% ipython --no-banner

In [1]: import numpy as np

In [2]: np.set_printoptions(suppress=True, linewidth=140)

In [3]: def rnd(a):
   ...:     return np.round(a, 2) + 0
   ...: 

In [4]: X = np.loadtxt("arr.csv", delimiter=",")

In [5]: X
Out[5]: 
array([[-2.,  2.,  1., -1.,  1.],
       [ 2.,  0.,  0.,  2.,  2.],
       [ 0., -2.,  0., -2.,  2.],
       [-2.,  2.,  1.,  2.,  0.],
       [ 1.,  0.,  1.,  2., -1.]])

In [6]: q = X.astype(float).copy()

In [7]: for j in range(5):
   ...:     q[:, j] -= q[:, :j] @ (q[:, :j].T @ q[:, j])
   ...:     q[:, j] /= np.linalg.norm(q[:, j])
   ...: 

In [8]: rnd(q.T @ q)
Out[8]: 
array([[1., 0., 0., 0., 0.],
       [0., 1., 0., 0., 0.],
       [0., 0., 1., 0., 0.],
       [0., 0., 0., 1., 0.],
       [0., 0., 0., 0., 1.]])

In [9]: np.trace(X)
Out[9]: np.float64(-1.0)

In [10]: np.linalg.determinant(X)
Traceback (most recent call last):
  Cell In[10], line 1
    np.linalg.determinant(X)
AttributeError: module 'numpy.linalg' has no attribute 'determinant'


In [11]: X.inv()
Traceback (most recent call last):
  Cell In[11], line 1
    X.inv()
AttributeError: 'numpy.ndarray' object has no attribute 'inv'


In [12]: np.allclose(X @ X.T, X.T @ X)
Out[12]: False

In [13]: X @ X
Out[13]: 
array([[11., -8., -2.,  4.,  3.],
       [-6.,  8.,  6.,  6.,  0.],
       [ 2., -4.,  0., -4., -6.],
       [ 4., -2.,  0.,  8.,  4.],
       [-7.,  4.,  2., -1.,  4.]])

In [14]: (X - X.T) / 2
Out[14]: 
array([[ 0. ,  0. ,  0.5,  0.5,  0. ],
       [ 0. ,  0. ,  1. ,  0. ,  1. ],
       [-0.5, -1. ,  0. , -1.5,  0.5],
       [-0.5,  0. ,  1.5,  0. , -1. ],
       [ 0. , -1. , -0.5,  1. ,  0. ]])

In [15]: F = np.loadtxt("sample17.csv", delimiter=",")

In [16]: rnd(F)
Out[16]: 
array([[-0.32,  0.05,  0.16,  0.06, -0.04, -0.17,  0.28,  0.07, -0.16, -0.39, -0.26, -0.04,  0.59,  0.4 ],
       [-0.53, -0.05,  0.08, -0.17, -0.08,  0.25,  0.09, -0.63,  0.27, -0.17, -0.14, -0.18, -0.23, -0.09],
       [-0.08, -0.41, -0.27, -0.11, -0.29, -0.13,  0.17,  0.01,  0.08,  0.12,  0.51, -0.44,  0.34, -0.17],
       [-0.11,  0.21,  0.6 , -0.39,  0.2 ,  0.07,  0.1 , -0.01,  0.03,  0.37,  0.42,  0.11,  0.16,  0.11],
       [-0.08,  0.24, -0.24, -0.16, -0.34,  0.1 , -0.17, -0.18, -0.07, -0.02,  0.04,  0.59,  0.41, -0.37],
       [ 0.45, -0.09,  0.21,  0.03,  0.05, -0.15, -0.29, -0.47,  0.14,  0.24, -0.35, -0.24,  0.4 , -0.04],
       [ 0.05, -0.31, -0.13,  0.28,  0.28,  0.38, -0.01, -0.01,  0.55, -0.04,  0.18,  0.34,  0.22,  0.29],
       [-0.03, -0.24, -0.23, -0.05,  0.24,  0.51,  0.14, -0.15, -0.64,  0.31, -0.13, -0.03,  0.09,  0.1 ],
       [ 0.48, -0.12, -0.07, -0.44,  0.02, -0.08,  0.1 , -0.31, -0.15, -0.51,  0.24,  0.14, -0.13,  0.26],
       [-0.19,  0.18, -0.54, -0.31,  0.17, -0.4 , -0.04, -0.08,  0.17,  0.37, -0.11,  0.06, -0.04,  0.41],
       [ 0.05,  0.41, -0.15, -0.22, -0.08,  0.47, -0.44,  0.22,  0.09, -0.18,  0.06, -0.43,  0.13,  0.2 ],
       [ 0.27,  0.54, -0.2 ,  0.18,  0.2 ,  0.1 ,  0.63, -0.14,  0.14,  0.  ,  0.04, -0.16,  0.09, -0.22],
       [-0.13,  0.25, -0.03,  0.55,  0.04, -0.16, -0.29, -0.39, -0.29, -0.03,  0.47, -0.05, -0.04,  0.21],
       [ 0.19,  0.06,  0.09,  0.13, -0.73,  0.17,  0.24, -0.06,  0.05,  0.3 , -0.06,  0.07, -0.16,  0.43]])

In [17]: # keeps lengths

In [18]: F.inv()
Traceback (most recent call last):
  Cell In[18], line 1
    F.inv()
AttributeError: 'numpy.ndarray' object has no attribute 'inv'


In [19]: rnd(np.sort(np.abs(np.linalg.eigvals(F))))
Out[19]: array([1., 1., 1., 1., 1., 1., 1., 1., 1., 1., 1., 1., 1., 1.])

In [20]: np.linalg.determinant(F)
Traceback (most recent call last):
  Cell In[20], line 1
    np.linalg.determinant(F)
AttributeError: module 'numpy.linalg' has no attribute 'determinant'


In [21]: t = np.radians(180)

In [22]: r_ = np.eye(14)

In [23]: r_[0, 0] = r_[6, 6] = np.cos(t)

In [24]: r_[0, 6], r_[6, 0] = -np.sin(t), np.sin(t)

In [25]: other = F @ r_.T

In [26]: np.allclose(np.linalg.norm(F, axis=1), np.linalg.norm(other, axis=1))
Out[26]: True

In [27]: rnd(np.linalg.svd(F, compute_uv=False)), rnd(np.linalg.svd(other, compute_uv=False))
Out[27]: 
(array([1., 1., 1., 1., 1., 1., 1., 1., 1., 1., 1., 1., 1., 1.]),
 array([1., 1., 1., 1., 1., 1., 1., 1., 1., 1., 1., 1., 1., 1.]))

In [28]: rnd(np.abs(other - F).max(axis=0))
Out[28]: array([1.06, 0.  , 0.  , 0.  , 0.  , 0.  , 1.26, 0.  , 0.  , 0.  , 0.  , 0.  , 0.  , 0.  ])

In [29]: other = F / np.linalg.norm(F, axis=1, keepdims=True)

In [30]: gram = other @ other.T

In [31]: rnd(np.degrees(np.arccos(np.clip(gram[6, 11], -1, 1))))
Out[31]: np.float64(90.0)

In [32]: rnd(gram[6])
Out[32]: array([0., 0., 0., 0., 0., 0., 1., 0., 0., 0., 0., 0., 0., 0.])

In [33]: np.argwhere(np.triu(np.abs(gram) > 0.95, 1))
Out[33]: array([], shape=(0, 2), dtype=int64)

In [34]: (gram - 2 * np.eye(14)).round(6).argmax(axis=1)
Out[34]: array([1, 0, 0, 0, 0, 0, 0, 0, 0, 0, 0, 0, 0, 0])

In [35]: rnd(np.linalg.norm(other, axis=1))
Out[35]: array([1., 1., 1., 1., 1., 1., 1., 1., 1., 1., 1., 1., 1., 1.])

In [36]: left, s, Vt = np.linalg.svd(F, full_matrices=False)

In [37]: np.allclose(left * s @ Vt, F)
Out[37]: True

In [38]: (s > 1e-8).sum()
Out[38]: np.int64(14)

In [39]: rnd(s)
Out[39]: array([1., 1., 1., 1., 1., 1., 1., 1., 1., 1., 1., 1., 1., 1.])

In [40]: x = np.array([5, 4, 2, 0, 0, 5, 3, 4, 3, 5, 5, 3, 5, 4])

In [41]: rhs = F @ x

In [42]: coef, lr = np.zeros(14), 1 / np.linalg.norm(F, 2) ** 2

In [43]: for i in range(40):
    ...:     coef -= lr * F.T @ (F @ coef - rhs)
    ...:     if i % 10 == 0: print(i, round(np.linalg.norm(F @ coef - rhs), 2))
    ...: 
0 0.0
10 0.0
20 0.0
30 0.0

In [44]: rnd(coef)
Out[44]: array([5., 4., 2., 0., 0., 5., 3., 4., 3., 5., 5., 3., 5., 4.])

In [45]: K = np.load("data.npy")

In [46]: K
Out[46]: 
array([[6., 0., 5., 0., 0., 0., 0., 0., 5., 5., 0., 0., 0., 0.],
       [0., 6., 0., 5., 5., 5., 5., 5., 0., 0., 5., 5., 5., 5.],
       [5., 0., 6., 0., 0., 0., 0., 0., 5., 5., 0., 0., 0., 0.],
       [0., 5., 0., 6., 5., 5., 5., 5., 0., 0., 5., 5., 5., 5.],
       [0., 5., 0., 5., 6., 5., 5., 5., 0., 0., 5., 5., 5., 5.],
       [0., 5., 0., 5., 5., 6., 5., 5., 0., 0., 5., 5., 5., 5.],
       [0., 5., 0., 5., 5., 5., 6., 5., 0., 0., 5., 5., 5., 5.],
       [0., 5., 0., 5., 5., 5., 5., 6., 0., 0., 5., 5., 5., 5.],
       [5., 0., 5., 0., 0., 0., 0., 0., 6., 5., 0., 0., 0., 0.],
       [5., 0., 5., 0., 0., 0., 0., 0., 5., 6., 0., 0., 0., 0.],
       [0., 5., 0., 5., 5., 5., 5., 5., 0., 0., 6., 5., 5., 5.],
       [0., 5., 0., 5., 5., 5., 5., 5., 0., 0., 5., 6., 5., 5.],
       [0., 5., 0., 5., 5., 5., 5., 5., 0., 0., 5., 5., 6., 5.],
       [0., 5., 0., 5., 5., 5., 5., 5., 0., 0., 5., 5., 5., 6.]])

In [47]: # 2 groups of indices that never mix

In [48]: w1 = np.array([[-2, 2, 1, 2, -1, 1],
    ...:     [0, 2, -2, 1, 0, 2],
    ...:     [-2, -1, -1, 0, -1, 0],
    ...:     [2, -2, 1, 2, -1, 2],
    ...:     [2, 2, -2, -2, -1, 0],
    ...:     [0, 1, -2, 1, 0, 0],
    ...:     [1, -1, -1, 2, 2, 0],
    ...:     [-1, 0, -2, 2, 0, -2],
    ...:     [-2, -2, -1, -2, -2, -1],
    ...:     [2, 0, 1, 2, 2, 1],
    ...:     [0, 2, -1, -1, 2, 1],
    ...:     [0, -2, 1, 1, 2, -1],
    ...:     [-2, -1, -2, -2, 2, 1],
    ...:     [0, 0, 2, -1, 1, 2]])

In [49]: coef = np.array([0, 0, 0, 2, 0, 2])

In [50]: hid = np.maximum(K @ w1 + coef, 0)

In [51]: np.linalg.matrix_rank(hid)
Out[51]: np.int64(6)

In [52]: rnd((hid > 0).mean(axis=0))
Out[52]: array([0.71, 0.71, 0.14, 1.  , 0.71, 1.  ])

In [53]: Z = np.array([[7, 5, 9], [2, 3, 7], [0, 0, 2], [0, 0, 6], [8, 7, 2], [3, 4, 1]])

In [54]: hid @ Z
Out[54]: 
array([[ 24.,  32.,  94.],
       [451., 432., 346.],
       [ 21.,  28.,  79.],
       [449., 423., 340.],
       [451., 427., 342.],
       [443., 421., 337.],
       [462., 434., 342.],
       [428., 405., 325.],
       [ 18.,  24.,  66.],
       [ 24.,  32.,  94.],
       [464., 442., 337.],
       [450., 422., 319.],
       [444., 423., 292.],
       [455., 433., 322.]])

In [55]: w1 @ Z
Out[55]: 
array([[-15,  -7,   9],
       [ 10,  14,  18],
       [-24, -20, -29],
       [  8,   5,  18],
       [ 10,   9,  14],
       [  2,   3,   9],
       [ 21,  16,  16],
       [-13, -13,  -3],
       [-37, -34, -51],
       [ 33,  28,  37],
       [ 23,  24,  11],
       [  9,   4,  -3],
       [  3,   5, -36],
       [ 14,  15,   2]])

In [56]: L = np.linalg.cholesky(K)

In [57]: rnd(np.prod(np.diag(L)) ** 2), rnd(np.linalg.det(K))
Out[57]: (np.float64(1071.0), np.float64(1071.0))

In [58]: K.reshape(14, 15)
Traceback (most recent call last):
  Cell In[58], line 1
    K.reshape(14, 15)
ValueError: cannot reshape array of size 196 into shape (14,15)


In [59]: t3 = K.reshape(14, 2, -1)

In [60]: t3.shape
Out[60]: (14, 2, 7)

In [61]: np.einsum("ihd,jhd->hij", t3, t3).shape
Out[61]: (2, 14, 14)

In [62]: t3[:, 0]
Out[62]: 
array([[6., 0., 5., 0., 0., 0., 0.],
       [0., 6., 0., 5., 5., 5., 5.],
       [5., 0., 6., 0., 0., 0., 0.],
       [0., 5., 0., 6., 5., 5., 5.],
       [0., 5., 0., 5., 6., 5., 5.],
       [0., 5., 0., 5., 5., 6., 5.],
       [0., 5., 0., 5., 5., 5., 6.],
       [0., 5., 0., 5., 5., 5., 5.],
       [5., 0., 5., 0., 0., 0., 0.],
       [5., 0., 5., 0., 0., 0., 0.],
       [0., 5., 0., 5., 5., 5., 5.],
       [0., 5., 0., 5., 5., 5., 5.],
       [0., 5., 0., 5., 5., 5., 5.],
       [0., 5., 0., 5., 5., 5., 5.]])

In [63]: t3.sum(axis=1)
Out[63]: 
array([[ 6.,  5., 10.,  0.,  0.,  0.,  0.],
       [ 5.,  6.,  0., 10., 10., 10., 10.],
       [ 5.,  5., 11.,  0.,  0.,  0.,  0.],
       [ 5.,  5.,  0., 11., 10., 10., 10.],
       [ 5.,  5.,  0., 10., 11., 10., 10.],
       [ 5.,  5.,  0., 10., 10., 11., 10.],
       [ 5.,  5.,  0., 10., 10., 10., 11.],
       [ 6.,  5.,  0., 10., 10., 10., 10.],
       [ 5.,  6., 10.,  0.,  0.,  0.,  0.],
       [ 5.,  5., 11.,  0.,  0.,  0.,  0.],
       [ 5.,  5.,  0., 11., 10., 10., 10.],
       [ 5.,  5.,  0., 10., 11., 10., 10.],
       [ 5.,  5.,  0., 10., 10., 11., 10.],
       [ 5.,  5.,  0., 10., 10., 10., 11.]])

In [64]: np.einsum("ihd,ihd->ih", t3, t3)
Out[64]: 
array([[ 61.,  50.],
       [136., 125.],
       [ 61.,  50.],
       [136., 125.],
       [136., 125.],
       [136., 125.],
       [136., 125.],
       [125., 136.],
       [ 50.,  61.],
       [ 50.,  61.],
       [125., 136.],
       [125., 136.],
       [125., 136.],
       [125., 136.]])

In [65]: r0, r1 = K[3], K[12]

In [66]: r0 @ r1
Out[66]: np.float64(260.0)

In [67]: pr = (r0 @ r1) / (r0 @ r0) * r0

In [68]: rnd(pr)
Out[68]: array([0.  , 4.98, 0.  , 5.98, 4.98, 4.98, 4.98, 4.98, 0.  , 0.  , 4.98, 4.98, 4.98, 4.98])

In [69]: rnd(r1 - pr)
Out[69]: array([ 0.  ,  0.02,  0.  , -0.98,  0.02,  0.02,  0.02,  0.02,  0.  ,  0.  ,  0.02,  0.02,  1.02,  0.02])

In [70]: left, s, Vt = np.linalg.svd(K)

In [71]: rnd(s)
Out[71]: array([51., 21.,  1.,  1.,  1.,  1.,  1.,  1.,  1.,  1.,  1.,  1.,  1.,  1.])

In [72]: other = left[:, :2] @ np.diag(s[:2]) @ Vt[:2]

In [73]: np.linalg.matrix_rank(K, rtol=0.05)
Out[73]: np.int64(2)

In [74]: rnd(np.abs(K - other).max())
Out[74]: np.float64(0.9)

In [75]: rnd(np.linalg.norm(K - other, 2)), rnd(s[2])
Out[75]: (np.float64(1.0), np.float64(1.0))

In [76]: W0 = np.loadtxt("dump.csv", delimiter=",")

In [77]: W0
Out[77]: 
array([[ 2.1, -2. ,  1. , -1. ,  2. ,  0. ,  2. ,  0. , -2. ,  2. , -2. ,  0. ,  0. , -2. ],
       [ 1. , -1.9, -2. ,  0. , -2. , -1. ,  2. ,  2. , -2. ,  0. ,  0. ,  2. , -1. , -1. ],
       [-2. , -1. ,  0.1,  1. ,  0. ,  2. , -1. ,  1. ,  0. ,  0. ,  0. ,  2. ,  0. , -2. ],
       [ 0. ,  0. ,  1. ,  1.1,  1. ,  2. , -2. ,  2. , -1. ,  0. ,  2. ,  0. ,  0. ,  0. ],
       [-2. , -2. , -2. , -1. , -1.9, -1. ,  2. , -1. ,  1. , -2. ,  0. ,  1. ,  2. , -2. ],
       [ 1. ,  0. , -2. , -1. ,  0. , -0.9,  1. ,  1. ,  1. , -2. ,  0. ,  0. , -1. , -2. ],
       [ 0. , -1. , -1. ,  2. ,  1. ,  1. ,  2.1,  1. ,  2. ,  1. ,  2. , -1. ,  2. ,  0. ],
       [ 2. , -1. , -2. ,  2. ,  0. ,  0. ,  0. , -0.9,  0. , -1. , -2. ,  1. , -1. ,  0. ],
       [-1. , -1. ,  2. ,  0. ,  1. ,  2. ,  2. , -1. , -0.9, -1. ,  1. ,  2. ,  2. ,  1. ],
       [ 2. , -2. , -2. ,  0. , -1. , -2. , -1. ,  1. ,  1. ,  2.1,  0. , -1. ,  0. ,  2. ],
       [ 1. , -1. , -1. ,  0. ,  0. ,  2. ,  0. , -1. , -1. ,  1. ,  2.1,  1. ,  0. ,  0. ],
       [-1. , -2. , -2. , -2. ,  0. ,  1. ,  1. ,  1. , -1. ,  2. ,  1. ,  1.1,  2. ,  1. ],
       [ 1. ,  2. ,  1. ,  1. ,  2. ,  2. , -1. ,  2. ,  1. , -1. ,  0. ,  0. , -0.9,  1. ],
       [ 2. , -2. ,  1. , -1. ,  2. ,  0. ,  2. ,  0. , -2. ,  2. , -2. ,  0. ,  0. , -1.9]])

In [78]: np.argsort(-np.linalg.norm(W0, axis=0).round(6), kind="stable")[:3]
Out[78]: array([2, 6, 1])

In [79]: np.linalg.cond(W0) > 100
Out[79]: np.True_

In [80]: rnd(np.linalg.norm(W0, 2) / np.linalg.norm(W0))
Out[80]: np.float64(0.49)

In [81]: np.linalg.matrix_rank(W0, rtol=0.1)
Out[81]: np.int64(12)
